% python3 -q
>>> import numpy as np
>>> from numpy import linalg as LA
>>> np.set_printoptions(precision=2, suppress=True, linewidth=200)
>>> A = np.load("block17.npy")
>>> A
array([[  0.4,  -0.6,  -1.4, -10. ,  -1. ,  -0.2,   0.8],
       [ -0.3,  -1.5,  -0.5,   5. ,  -0.2,  -1.1,   0.1],
       [  2.1,   0.9,   0.4, -11. ,  -1.1,   0.6,   0.7],
       [  1.1,   2.1,   0.8, -13. ,  -0.1,   0.1,   0.4]])
>>> blk = np.stack([A, 5 * A, A[::-1]])
>>> LA.matrix_rank(blk)
array([4, 4, 4])
>>> np.einsum("bij,cij->bc", blk, blk)
array([[  436.89,  2184.45,   141.82],
       [ 2184.45, 10922.25,   709.1 ],
       [  141.82,   709.1 ,   436.89]])
>>> blk.shape
(3, 4, 7)
>>> F = np.array([[-1, -2, 2],
...     [2, -2, -2],
...     [0, -3, 2],
...     [1, 3, -2],
...     [1, -1, -2],
...     [-1, -2, 2],
...     [-3, -2, -2],
...     [-3, -3, 0]])
>>> F[-1] = F[0] + 4 * F[1]
>>> F
array([[ -1,  -2,   2],
       [  2,  -2,  -2],
       [  0,  -3,   2],
       [  1,   3,  -2],
       [  1,  -1,  -2],
       [ -1,  -2,   2],
       [ -3,  -2,  -2],
       [  7, -10,  -6]])
>>> hat = F @ LA.solve(F.T @ F, F.T)
>>> np.round(LA.eigvalsh(hat), 2) + 0
array([0., 0., 0., 0., 0., 1., 1., 1.])
>>> LA.matrix_rank(np.eye(8) - hat)
np.int64(5)
>>> np.round((np.eye(8) - hat) @ F, 2) + 0
array([[0., 0., 0.],
       [0., 0., 0.],
       [0., 0., 0.],
       [0., 0., 0.],
       [0., 0., 0.],
       [0., 0., 0.],
       [0., 0., 0.],
       [0., 0., 0.]])
>>> O, evecs = LA.qr(F[:, :2])[0], LA.qr(F[:, 2:])[0]
>>> s = LA.svd(O.T @ evecs, compute_uv=False)
>>> (s > 0.9).sum()
np.int64(0)
>>> round(float(LA.norm(O @ O.T - evecs @ evecs.T, 2)), 2)
1.0
>>> s
array([0.74])
>>> A2 = F / LA.norm(F, axis=1, keepdims=True)
>>> G = A2 @ A2.T
>>> np.argwhere(np.triu(np.abs(G) > 0.95, 1))
array([[0, 3],
       [0, 5],
       [1, 7],
       [2, 3],
       [3, 5]])
>>> round(np.degrees(np.arccos(np.clip(G[7, 3], -1, 1))), 2)
np.float64(102.48)
>>> M = np.load("m.npy")
>>> M
array([[-0.09, -2.33, -0.52,  0.69, -0.2 ,  1.67],
       [-0.17,  1.86,  0.82, -1.83,  0.04,  1.21],
       [-0.69, -1.23,  0.94,  0.57,  0.29, -2.39],
       [ 0.9 , -1.69, -1.37,  1.75, -0.59,  0.16],
       [ 0.38, -1.39, -1.48, -0.87, -1.06, -1.69],
       [-1.55,  0.35,  1.57, -1.06,  1.62, -0.48],
       [ 0.61, -0.97,  0.1 , -0.56, -2.71, -0.04],
       [-0.53, -0.89, -0.52,  0.3 ,  1.9 , -1.99],
       [ 1.35,  0.68,  1.87,  0.9 , -0.7 , -1.38],
       [ 0.46,  0.01,  0.49, -2.  , -0.11, -2.13],
       [-1.21, -0.52, -0.87, -1.73, -1.39,  1.26],
       [ 1.84,  0.21, -1.63, -0.54,  0.6 , -1.5 ],
       [ 0.37, -0.73, -1.35, -2.4 ,  0.59,  0.63],
       [ 0.72, -2.3 ,  0.07, -1.23,  0.12, -1.28],
       [-1.24, -0.74, -0.86, -0.08,  0.63,  2.4 ],
       [-1.18,  1.85,  0.47, -1.45, -1.15,  0.73],
       [-0.18,  2.74, -0.15,  0.92, -0.46,  0.62]])
>>> x0 = np.array([1, 2, 1, 1, 1, 2])
>>> y = M @ x0
>>> LA.solve(M.T @ M, M.T @ y)
array([1., 2., 1., 1., 1., 2.])
>>> LA.lstsq(M, y)[0]
array([1., 2., 1., 1., 1., 2.])
>>> rng = np.random.default_rng(55)
>>> y = y + 0.1 * rng.normal(size=17)
>>> y
array([-1.36,  4.7 , -6.16, -2.23, -9.31,  0.33, -4.43, -4.73,  2.1 , -5.21, -3.68, -2.15, -3.  , -7.52,  1.82,  1.71,  6.96])
>>> beta, *_ = LA.lstsq(M, y)
>>> beta
array([1.04, 1.99, 0.99, 1.02, 0.98, 2.  ])
>>> [round(float(LA.norm(LA.solve(M.T @ M + lam * np.eye(6), M.T @ y))), 2) for lam in (0, 1, 10, 100)]
[3.47, 3.28, 2.45, 0.84]
>>> O, R = LA.qr(M)
>>> np.allclose(R.T @ R, M.T @ M)
True
>>> np.trace(O @ O.T)
np.float64(6.0)
>>> G = np.cov(M, rowvar=False)
>>> np.polyfit(M[:, 5], M[:, 0], 1)
array([-0.26, -0.08])
>>> G.shape
(6, 6)
>>> LA.eigvalsh(G)[::-1]
array([2.82, 2.24, 1.44, 1.32, 0.88, 0.38])
>>> G.round(2) + 0
array([[ 0.94, -0.24, -0.24,  0.21, -0.22, -0.58],
       [-0.24,  2.1 ,  0.59, -0.27, -0.05,  0.35],
       [-0.24,  0.59,  1.14,  0.  ,  0.05, -0.32],
       [ 0.21, -0.27,  0.  ,  1.47,  0.01, -0.11],
       [-0.22, -0.05,  0.05,  0.01,  1.24, -0.33],
       [-0.58,  0.35, -0.32, -0.11, -0.33,  2.19]])
>>> np.argwhere(np.triu(np.abs(np.corrcoef(M.T)) > 0.8, 1))
array([], shape=(0, 2), dtype=int64)
>>> feats = np.load("w.npy")
>>> feats
array([[ 1,  3,  3,  2],
       [ 1,  3, -1, -3],
       [-1, -3,  2,  3],
       [ 3, -3,  2, -3]])
>>> round(float(LA.norm(feats, 2) / LA.norm(feats)), 2)
0.66
>>> np.abs(LA.svd(feats)[2][-1])
array([0.74, 0.04, 0.49, 0.45])
>>> [round(float(x), 2) for x in LA.svd(feats, compute_uv=False)[:3]]
[6.53, 5.85, 4.48]
